$ ipython --no-banner

In [1]: import numpy as np

In [2]: from numpy import linalg as LA

In [3]: np.set_printoptions(precision=2, suppress=True, linewidth=100, sign=" ")

In [4]: def tidy(a):
   ...:     return np.round(a, 2) + 0
   ...: 

In [5]: F = np.abs(np.array([[-3, -4, -2, -6, 4],
   ...:     [-1, 0, 6, 3, -5],
   ...:     [4, -6, 8, -7, 8],
   ...:     [-5, 9, -6, -3, 6],
   ...:     [-6, 3, -3, -9, 4]])) + np.eye(5)

In [6]: F = F / F.sum(axis=1, keepdims=True)

In [7]: tidy(F)
Out[7]: 
array([[ 0.2 ,  0.2 ,  0.1 ,  0.3 ,  0.2 ],
       [ 0.06,  0.06,  0.38,  0.19,  0.31],
       [ 0.12,  0.18,  0.26,  0.21,  0.24],
       [ 0.17,  0.3 ,  0.2 ,  0.13,  0.2 ],
       [ 0.23,  0.12,  0.12,  0.35,  0.19]])

In [8]: # row-stochastic, so 1 is an eigenvalue

In [9]: theta = np.radians(36)

In [10]: Rm = np.eye(5)

In [11]: Rm[3, 3] = Rm[0, 0] = np.cos(theta)

In [12]: Rm[3, 0], Rm[0, 3] = -np.sin(theta), np.sin(theta)

In [13]: tidy(Rm)
Out[13]: 
array([[ 0.81,  0.  ,  0.  ,  0.59,  0.  ],
       [ 0.  ,  1.  ,  0.  ,  0.  ,  0.  ],
       [ 0.  ,  0.  ,  1.  ,  0.  ,  0.  ],
       [-0.59,  0.  ,  0.  ,  0.81,  0.  ],
       [ 0.  ,  0.  ,  0.  ,  0.  ,  1.  ]])

In [14]: other = F @ Rm.T

In [15]: np.allclose(F @ F.T, other @ other.T)
Out[15]: True

In [16]: tidy(np.abs(other - F).max(axis=0))
Out[16]: array([ 0.16,  0.  ,  0.  ,  0.2 ,  0.  ])

In [17]: tidy(LA.svd(F, compute_uv=False)), tidy(LA.svd(other, compute_uv=False))
Out[17]: 
(array([ 1.01,  0.31,  0.21,  0.03,  0.02]),
 array([ 1.01,  0.31,  0.21,  0.03,  0.02]))

In [18]: x0 = np.array([3, 1, -2, 2, 2])

In [19]: y = F @ x0

In [20]: tidy(y)
Out[20]: array([ 1.6 ,  0.5 ,  0.88,  1.07,  1.65])

In [21]: print(tidy(LA.solve(F.T, F[0])))
[ 1.  0.  0.  0.  0.]

In [22]: tidy(LA.solve(F, F[:, 2]))
Out[22]: array([ 0.,  0.,  1.,  0.,  0.])

In [23]: X = np.array([[5, 2, 0, 0, 0, 0],
    ...:     [2, 5, 0, 0, 0, 0],
    ...:     [1, 5, 0, 0, 0, 0],
    ...:     [0, 0, 5, 2, 0, 0],
    ...:     [0, 0, 2, 5, 0, 0],
    ...:     [0, 0, 1, 5, 0, 0],
    ...:     [0, 0, 0, 0, 5, 2],
    ...:     [0, 0, 0, 0, 2, 5],
    ...:     [0, 0, 0, 0, 1, 5]])

In [24]: x0 = np.array([1, -3, 1, -3, 3, -3])

In [25]: y = X @ x0

In [26]: tidy(LA.solve(X.T @ X, X.T @ y))
Out[26]: array([ 1., -3.,  1., -3.,  3., -3.])

In [27]: y
Out[27]: array([ -1, -13, -14,  -1, -13, -14,   9,  -9, -12])

In [28]: rng = np.random.default_rng(986)

In [29]: y = y + 0.1 * rng.normal(size=9)

In [30]: tidy(y)
Out[30]: array([ -0.88, -12.97, -14.05,  -0.98, -13.  , -14.04,   9.13,  -9.02, -11.96])

In [31]: beta, *_ = LA.lstsq(X, y)

In [32]: tidy(beta)
Out[32]: array([ 1.03, -3.01,  1.01, -3.01,  3.03, -3.01])

In [33]: tidy(LA.norm(y - X @ beta))
Out[33]: np.float64(0.08)

In [34]: [round(float(LA.norm(LA.solve(X.T @ X + lam * np.eye(6), X.T @ y))), 2) for lam in (0, 1, 10, 100)]
Out[34]: [6.2, 5.87, 4.12, 1.4]

In [35]: print(beta.round())
[ 1. -3.  1. -3.  3. -3.]

In [36]: A = np.loadtxt("test18.csv", delimiter=",")

In [37]: print(A)
[[ 4.  0.  8.  2.]
 [ 1.  7.  2.  1.]
 [ 7.  1.  9.  2.]
 [ 7.  7.  2.  7.]]

In [38]: print(A @ A)
[[  86.   22.  108.   38.]
 [  32.   58.   42.   20.]
 [ 106.   30.  143.   47.]
 [  98.  100.  102.   74.]]

In [39]: np.allclose(A, A.T)
Out[39]: False

In [40]: other = np.array([[3, 0, 0], [2, 3, 1], [3, 3, 3], [1, 1, 2]])

In [41]: LA.matrix_rank(A @ other)
Out[41]: np.int64(3)

In [42]: print(np.einsum("ik,kj->ji", A, other))
[[ 38.  24.  52.  48.]
 [ 26.  28.  32.  34.]
 [ 28.  15.  32.  27.]]

In [43]: LA.matrix_rank(np.vstack([A, other.T]))
Out[43]: np.int64(4)

In [44]: np.vstack([A, other.T]).shape
Out[44]: (7, 4)
